% ipython --no-banner

In [1]: import numpy as np

In [2]: np.set_printoptions(precision=3, suppress=True, linewidth=140, sign=" ")

In [3]: def rnd(a):
   ...:     return np.round(a, 3) + 0
   ...: 

In [4]: data = np.load("sample1.npy")

In [5]: rnd(data)
Out[5]: 
array([[-0.564, -0.534,  0.504,  0.096],
       [ 0.282, -0.314, -0.536,  0.4  ],
       [-0.564, -0.07 , -0.447,  0.49 ],
       [-0.451,  0.072, -0.491, -0.692],
       [-0.282,  0.778,  0.135,  0.335]])

In [6]: np.linalg.norm(data, axis=1).argmax()
Out[6]: np.int64(3)

In [7]: rnd(np.linalg.norm(data, 2))
Out[7]: np.float64(1.0)

In [8]: rnd(np.linalg.norm(data, axis=1))
Out[8]: array([ 0.931,  0.791,  0.873,  0.964,  0.904])

In [9]: rnd(np.linalg.norm(data[2], 1)), rnd(np.linalg.norm(data[2], np.inf))
Out[9]: (np.float64(1.57), np.float64(0.564))

In [10]: out = np.c_[data[:, :2] @ np.array([[-1, 3], [1, 2]]), np.array([0, 3, 1, 0, 1])]

In [11]: rnd(out)
Out[11]: 
array([[ 0.03 , -2.762,  0.   ],
       [-0.596,  0.219,  3.   ],
       [ 0.495, -1.832,  1.   ],
       [ 0.524, -1.21 ,  0.   ],
       [ 1.061,  0.71 ,  1.   ]])

In [12]: np.linalg.matrix_rank(np.c_[data, out])
Out[12]: np.int64(5)

In [13]: W0 = np.array([[0, 0, 1, 0, 0],
    ...:     [0, 0, 0, 1, 0],
    ...:     [0, 1, 0, 0, 0],
    ...:     [0, 0, 0, 0, 1],
    ...:     [1, 0, 0, 0, 0]])

In [14]: rng = np.random.default_rng(5482)

In [15]: out = W0 + rng.integers(-2, 3, (5, 1)) @ rng.integers(-2, 3, (1, 5))

In [16]: out
Out[16]: 
array([[ 0,  0,  1,  0,  0],
       [ 0,  0,  2,  3,  2],
       [ 0,  1, -2, -2, -2],
       [ 0,  0, -4, -4, -3],
       [ 1,  0, -2, -2, -2]])

In [17]: np.abs(out - W0).sum(axis=1)
Out[17]: array([  0,   6,   6,  12,   6])

In [18]: rnd(np.linalg.svd(out - W0, compute_uv=False))
Out[18]: array([ 9.165,  0.   ,  0.   ,  0.   ,  0.   ])

In [19]: np.einsum("ij,ji->", out, out)
Out[19]: np.int64(64)

In [20]: rnd(np.linalg.eigvals(out))
Out[20]: array([-8.088+0.j   , -0.207+0.347j, -0.207-0.347j,  0.251+0.834j,  0.251-0.834j])

In [21]: rnd(np.linalg.det(out.T))
Out[21]: np.float64(-1.0)

In [22]: np.kron(np.eye(2, dtype=int), out)
Out[22]: 
array([[ 0,  0,  1,  0,  0,  0,  0,  0,  0,  0],
       [ 0,  0,  2,  3,  2,  0,  0,  0,  0,  0],
       [ 0,  1, -2, -2, -2,  0,  0,  0,  0,  0],
       [ 0,  0, -4, -4, -3,  0,  0,  0,  0,  0],
       [ 1,  0, -2, -2, -2,  0,  0,  0,  0,  0],
       [ 0,  0,  0,  0,  0,  0,  0,  1,  0,  0],
       [ 0,  0,  0,  0,  0,  0,  0,  2,  3,  2],
       [ 0,  0,  0,  0,  0,  0,  1, -2, -2, -2],
       [ 0,  0,  0,  0,  0,  0,  0, -4, -4, -3],
       [ 0,  0,  0,  0,  0,  1,  0, -2, -2, -2]])

In [23]: np.einsum("ii->", out)
Out[23]: np.int64(-8)

In [24]: rnd(np.linalg.eigvals(out).sum().real)
Out[24]: np.float64(-8.0)

In [25]: x = np.array([0, 7, 4, 9, 9])

In [26]: rnd(np.sort(np.abs(np.degrees(np.angle(np.linalg.eigvals(W0))))))
Out[26]: array([   0.,   72.,   72.,  144.,  144.])

In [27]: rnd(np.linalg.det(W0))
Out[27]: np.float64(1.0)

In [28]: rnd(np.linalg.inv(W0))
Out[28]: 
array([[ 0.,  0.,  0.,  0.,  1.],
       [ 0.,  0.,  1.,  0.,  0.],
       [ 1.,  0.,  0.,  0.,  0.],
       [ 0.,  1.,  0.,  0.,  0.],
       [ 0.,  0.,  0.,  1.,  0.]])

In [29]: rnd(np.abs(np.linalg.eigvals(W0)))
Out[29]: array([ 1.,  1.,  1.,  1.,  1.])

In [30]: 5 - np.linalg.matrix_rank(W0 - np.eye(5), tol=1e-8)
Out[30]: np.int64(1)

In [31]: f = np.array([3, 1, -3, 0, -2])

In [32]: out = W0 + np.outer(f, np.eye(5)[0])

In [33]: rnd(np.linalg.det(out) / np.linalg.det(W0)), rnd(1 + np.linalg.solve(W0, f)[0])
Out[33]: (np.float64(-1.0), np.float64(-1.0))

In [34]: out
Out[34]: 
array([[ 3.,  0.,  1.,  0.,  0.],
       [ 1.,  0.,  0.,  1.,  0.],
       [-3.,  1.,  0.,  0.,  0.],
       [ 0.,  0.,  0.,  0.,  1.],
       [-1.,  0.,  0.,  0.,  0.]])

In [35]: O, vecs = np.linalg.qr(out[:, :4])[0], np.linalg.qr(out[:, 4:])[0]

In [36]: sig = np.linalg.svd(O.T @ vecs, compute_uv=False)

In [37]: rnd(np.linalg.norm(O @ O.T - vecs @ vecs.T, 2))
Out[37]: np.float64(1.0)

In [38]: E = np.array([[19, -2, -5], [-2, 15, -9], [-5, -9, 14]])

In [39]: x = np.ones(3)

In [40]: for _ in range(4):
    ...:     x = E @ x
    ...:     x /= np.linalg.norm(x)
    ...:     print(round(x @ E @ x, 3))
    ...: 
17.4
22.233
22.89
23.311

In [41]: rnd(np.linalg.eigvalsh(E)[-1])
Out[41]: np.float64(24.463)

In [42]: rnd(x)
Out[42]: array([ 0.791,  0.241, -0.562])

In [43]: lab = rng.permutation(3)

In [44]: out = E[:, lab] * rng.choice([-1, 1], 3)

In [45]: out
Out[45]: 
array([[  5,  19,   2],
       [  9,  -2, -15],
       [-14,  -5,   9]])

In [46]: U, _, Vh = np.linalg.svd(E.T @ out)

In [47]: rnd(np.linalg.lstsq(E, out)[0])
Out[47]: 
array([[ 0.,  1.,  0.],
       [ 0.,  0., -1.],
       [-1.,  0.,  0.]])

In [48]: rnd(U @ Vh)
Out[48]: 
array([[ 0.,  1.,  0.],
       [ 0.,  0., -1.],
       [-1.,  0.,  0.]])

In [49]: lab
Out[49]: array([ 2,  0,  1])

In [50]: ev, vecs = np.linalg.eigh(E)

In [51]: rnd(ev)
Out[51]: array([  3.814,  19.723,  24.463])

In [52]: O = E.astype(float).copy()

In [53]: for j in range(3):
    ...:     O[:, j] -= O[:, :j] @ (O[:, :j].T @ O[:, j])
    ...:     O[:, j] /= np.linalg.norm(O[:, j])
    ...: 

In [54]: rnd(O.T @ E)
Out[54]: 
array([[ 19.748,  -1.165,  -7.444],
       [  0.   ,  17.568, -14.781],
       [  0.   ,   0.   ,   5.303]])

In [55]: rnd(O.T @ O)
Out[55]: 
array([[ 1.,  0.,  0.],
       [ 0.,  1.,  0.],
       [ 0.,  0.,  1.]])

In [56]: rnd(O)
Out[56]: 
array([[ 0.962, -0.05 ,  0.268],
       [-0.101,  0.847,  0.522],
       [-0.253, -0.529,  0.81 ]])

In [57]: P = np.triu(np.array([[8, 9, 4], [1, 8, 1], [1, 9, 4]]), 1) + np.eye(3)

In [58]: out = P @ O @ np.linalg.inv(P)

In [59]: rnd(np.poly(out))
Out[59]: array([ 1.   , -2.619,  2.619, -1.   ])

In [60]: rnd(P @ O - O @ P)
Out[60]: 
array([[-1.924, -3.151,  4.137],
       [-0.253,  0.382,  0.368],
       [ 0.   ,  2.279,  1.542]])

In [61]: rnd(np.linalg.det(out))
Out[61]: np.float64(1.0)

In [62]: np.linalg.matrix_rank(out)
Out[62]: np.int64(3)

In [63]: rnd(np.trace(out)), rnd(np.trace(O))
Out[63]: (np.float64(2.619), np.float64(2.619))

In [64]: F = np.load("data.npy")

In [65]: F
Out[65]: 
array([[ 1,  1,  1,  1,  1,  1,  1,  1],
       [ 1,  1,  1,  1, -1, -1, -1, -1],
       [ 1, -1,  1, -1, -1,  1, -1,  1]])

In [66]: f = np.array([5, -3, 2])

In [67]: np.convolve(F[1], f)
Out[67]: array([ 5,  2,  4,  4, -6,  0, -4, -4,  1, -2])

In [68]: np.polyval(f, F[1])
Out[68]: array([  4,   4,   4,   4,  10,  10,  10,  10])

In [69]: np.array([np.convolve(row, f, "same") for row in F])
Out[69]: 
array([[  2,   4,   4,   4,   4,   4,   4,  -1],
       [  2,   4,   4,  -6,   0,  -4,  -4,   1],
       [ -8,  10, -10,   0,   6, -10,  10,  -5]])
